% ipython --no-banner

In [1]: import numpy as np

In [2]: import numpy.linalg as la

In [3]: np.set_printoptions(precision=3, suppress=True, linewidth=160)

In [4]: r0 = np.array([-1, -1, 1, 1, -1, 1, 1, 2, 2, 0, 1])

In [5]: K = np.array([np.roll(r0, i) for i in range(11)])

In [6]: K
Out[6]: 
array([[-1, -1,  1,  1, -1,  1,  1,  2,  2,  0,  1],
       [ 1, -1, -1,  1,  1, -1,  1,  1,  2,  2,  0],
       [ 0,  1, -1, -1,  1,  1, -1,  1,  1,  2,  2],
       [ 2,  0,  1, -1, -1,  1,  1, -1,  1,  1,  2],
       [ 2,  2,  0,  1, -1, -1,  1,  1, -1,  1,  1],
       [ 1,  2,  2,  0,  1, -1, -1,  1,  1, -1,  1],
       [ 1,  1,  2,  2,  0,  1, -1, -1,  1,  1, -1],
       [-1,  1,  1,  2,  2,  0,  1, -1, -1,  1,  1],
       [ 1, -1,  1,  1,  2,  2,  0,  1, -1, -1,  1],
       [ 1,  1, -1,  1,  1,  2,  2,  0,  1, -1, -1],
       [-1,  1,  1, -1,  1,  1,  2,  2,  0,  1, -1]])

In [7]: (K @ K)[0]
Out[7]: array([ 1,  5,  9,  2, 11,  8, -1, -2, -3,  1,  5])

In [8]: K @ np.ones(11)
Out[8]: array([6., 6., 6., 6., 6., 6., 6., 6., 6., 6., 6.])

In [9]: A2 = K / np.sqrt((K ** 2).mean(axis=1, keepdims=True))

In [10]: la.matrix_rank(K - K.mean(axis=1, keepdims=True))
Out[10]: np.int64(10)

In [11]: J = np.loadtxt("data.csv", delimiter=",")

In [12]: J
Out[12]: 
array([[ 1.,  0.,  0.,  0.,  0.,  0.,  0.,  0.,  0.,  0.,  0.],
       [ 2.,  1.,  0.,  0.,  0.,  0.,  0.,  0.,  0.,  0.,  0.],
       [-1.,  0.,  1.,  0.,  0.,  0.,  0.,  0.,  0.,  0.,  0.],
       [-1.,  0.,  0.,  1.,  0.,  0.,  0.,  0.,  0.,  0.,  0.],
       [ 1., -2., -1.,  2.,  1.,  0.,  0.,  0.,  0.,  0.,  0.],
       [-2., -1.,  1.,  2.,  0.,  1.,  0.,  0.,  0.,  0.,  0.],
       [-2.,  0.,  1., -1.,  2., -1.,  1.,  0.,  0.,  0.,  0.],
       [-1., -1., -1., -1., -1.,  0.,  0.,  1.,  0.,  0.,  0.],
       [-1.,  1., -2., -2., -2., -1.,  0., -2.,  1.,  0.,  0.],
       [ 1., -2.,  1., -2., -2.,  2., -2.,  0.,  1.,  1.,  0.],
       [ 1.,  1.,  1.,  1., -2., -2., -1.,  0., -2.,  2.,  1.]])

In [13]: # triangular: eigenvalues sit on the diagonal

In [14]: x = np.array([1, 2, 1, 1, 1, 0, 1, 0, 1, 2, 1])

In [15]: rhs = J @ x

In [16]: rhs
Out[16]: array([ 1.,  4.,  0.,  0., -1., -1.,  1., -6., -4., -5.,  5.])

In [17]: np.round(la.solve(J, rhs), 3) + 0
Out[17]: array([1., 2., 1., 1., 1., 0., 1., 0., 1., 2., 1.])

In [18]: np.round(la.solve(J, J[:, 10]), 3) + 0
Out[18]: array([0., 0., 0., 0., 0., 0., 0., 0., 0., 0., 1.])

In [19]: np.round(la.solve(J, -2 * rhs), 3) + 0
Out[19]: array([-2., -4., -2., -2., -2.,  0., -2.,  0., -2., -4., -2.])

In [20]: np.round(la.solve(J, rhs + J[:, 0]), 3) + 0
Out[20]: array([2., 2., 1., 1., 1., 0., 1., 0., 1., 2., 1.])

In [21]: round(np.log10(la.cond(J)))
Out[21]: 3

In [22]: la.cond(J) > 100
Out[22]: np.True_

In [23]: np.abs(la.svd(J)[2][-1])
Out[23]: array([0.006, 0.014, 0.004, 0.008, 0.049, 0.024, 0.09 , 0.045, 0.166, 0.274, 0.94 ])

In [24]: np.argsort(-la.norm(J, axis=0).round(6), kind="stable")[:3]
Out[24]: array([0, 3, 4])

In [25]: la.matrix_rank(J, rtol=0.1)
Out[25]: np.int64(7)

In [26]: np.round(la.det(J), 3)
Out[26]: np.float64(1.0)

In [27]: J.inv()
---------------------------------------------------------------------------
AttributeError                            Traceback (most recent call last)
Cell In[27], line 1
----> 1 J.inv()

AttributeError: 'numpy.ndarray' object has no attribute 'inv'

In [28]: np.round(np.abs(la.eigvals(J)).max(), 3)
Out[28]: np.float64(1.0)

In [29]: J @ J
Out[29]: 
array([[  1.,   0.,   0.,   0.,   0.,   0.,   0.,   0.,   0.,   0.,   0.],
       [  4.,   1.,   0.,   0.,   0.,   0.,   0.,   0.,   0.,   0.,   0.],
       [ -2.,   0.,   1.,   0.,   0.,   0.,   0.,   0.,   0.,   0.,   0.],
       [ -2.,   0.,   0.,   1.,   0.,   0.,   0.,   0.,   0.,   0.,   0.],
       [ -3.,  -4.,  -2.,   4.,   1.,   0.,   0.,   0.,   0.,   0.,   0.],
       [ -9.,  -2.,   2.,   4.,   0.,   1.,   0.,   0.,   0.,   0.,   0.],
       [  0.,  -3.,  -1.,   0.,   4.,  -2.,   1.,   0.,   0.,   0.,   0.],
       [ -3.,   0.,  -1.,  -4.,  -2.,   0.,   0.,   1.,   0.,   0.,   0.],
       [  6.,   9.,  -1.,  -8.,  -2.,  -2.,   0.,  -4.,   1.,   0.,   0.],
       [ -4.,  -1.,   2.,  -4., -10.,   5.,  -4.,  -2.,   2.,   1.,   0.],
       [ 10.,   2.,   7.,  -5.,  -6.,   3.,  -6.,   4.,  -2.,   4.,   1.]])

In [30]: la.matrix_power(J, 2)
Out[30]: 
array([[  1.,   0.,   0.,   0.,   0.,   0.,   0.,   0.,   0.,   0.,   0.],
       [  4.,   1.,   0.,   0.,   0.,   0.,   0.,   0.,   0.,   0.,   0.],
       [ -2.,   0.,   1.,   0.,   0.,   0.,   0.,   0.,   0.,   0.,   0.],
       [ -2.,   0.,   0.,   1.,   0.,   0.,   0.,   0.,   0.,   0.,   0.],
       [ -3.,  -4.,  -2.,   4.,   1.,   0.,   0.,   0.,   0.,   0.,   0.],
       [ -9.,  -2.,   2.,   4.,   0.,   1.,   0.,   0.,   0.,   0.,   0.],
       [  0.,  -3.,  -1.,   0.,   4.,  -2.,   1.,   0.,   0.,   0.,   0.],
       [ -3.,   0.,  -1.,  -4.,  -2.,   0.,   0.,   1.,   0.,   0.,   0.],
       [  6.,   9.,  -1.,  -8.,  -2.,  -2.,   0.,  -4.,   1.,   0.,   0.],
       [ -4.,  -1.,   2.,  -4., -10.,   5.,  -4.,  -2.,   2.,   1.,   0.],
       [ 10.,   2.,   7.,  -5.,  -6.,   3.,  -6.,   4.,  -2.,   4.,   1.]])

In [31]: (J + J.T) / 2
Out[31]: 
array([[ 1. ,  1. , -0.5, -0.5,  0.5, -1. , -1. , -0.5, -0.5,  0.5,  0.5],
       [ 1. ,  1. ,  0. ,  0. , -1. , -0.5,  0. , -0.5,  0.5, -1. ,  0.5],
       [-0.5,  0. ,  1. ,  0. , -0.5,  0.5,  0.5, -0.5, -1. ,  0.5,  0.5],
       [-0.5,  0. ,  0. ,  1. ,  1. ,  1. , -0.5, -0.5, -1. , -1. ,  0.5],
       [ 0.5, -1. , -0.5,  1. ,  1. ,  0. ,  1. , -0.5, -1. , -1. , -1. ],
       [-1. , -0.5,  0.5,  1. ,  0. ,  1. , -0.5,  0. , -0.5,  1. , -1. ],
       [-1. ,  0. ,  0.5, -0.5,  1. , -0.5,  1. ,  0. ,  0. , -1. , -0.5],
       [-0.5, -0.5, -0.5, -0.5, -0.5,  0. ,  0. ,  1. , -1. ,  0. ,  0. ],
       [-0.5,  0.5, -1. , -1. , -1. , -0.5,  0. , -1. ,  1. ,  0.5, -1. ],
       [ 0.5, -1. ,  0.5, -1. , -1. ,  1. , -1. ,  0. ,  0.5,  1. ,  1. ],
       [ 0.5,  0.5,  0.5,  0.5, -1. , -1. , -0.5,  0. , -1. ,  1. ,  1. ]])

In [32]: (J - J.T) / 2
Out[32]: 
array([[ 0. , -1. ,  0.5,  0.5, -0.5,  1. ,  1. ,  0.5,  0.5, -0.5, -0.5],
       [ 1. ,  0. ,  0. ,  0. ,  1. ,  0.5,  0. ,  0.5, -0.5,  1. , -0.5],
       [-0.5,  0. ,  0. ,  0. ,  0.5, -0.5, -0.5,  0.5,  1. , -0.5, -0.5],
       [-0.5,  0. ,  0. ,  0. , -1. , -1. ,  0.5,  0.5,  1. ,  1. , -0.5],
       [ 0.5, -1. , -0.5,  1. ,  0. ,  0. , -1. ,  0.5,  1. ,  1. ,  1. ],
       [-1. , -0.5,  0.5,  1. ,  0. ,  0. ,  0.5,  0. ,  0.5, -1. ,  1. ],
       [-1. ,  0. ,  0.5, -0.5,  1. , -0.5,  0. ,  0. ,  0. ,  1. ,  0.5],
       [-0.5, -0.5, -0.5, -0.5, -0.5,  0. ,  0. ,  0. ,  1. ,  0. ,  0. ],
       [-0.5,  0.5, -1. , -1. , -1. , -0.5,  0. , -1. ,  0. , -0.5,  1. ],
       [ 0.5, -1. ,  0.5, -1. , -1. ,  1. , -1. ,  0. ,  0.5,  0. , -1. ],
       [ 0.5,  0.5,  0.5,  0.5, -1. , -1. , -0.5,  0. , -1. ,  1. ,  0. ]])

In [33]: np.trace(J)
Out[33]: np.float64(11.0)
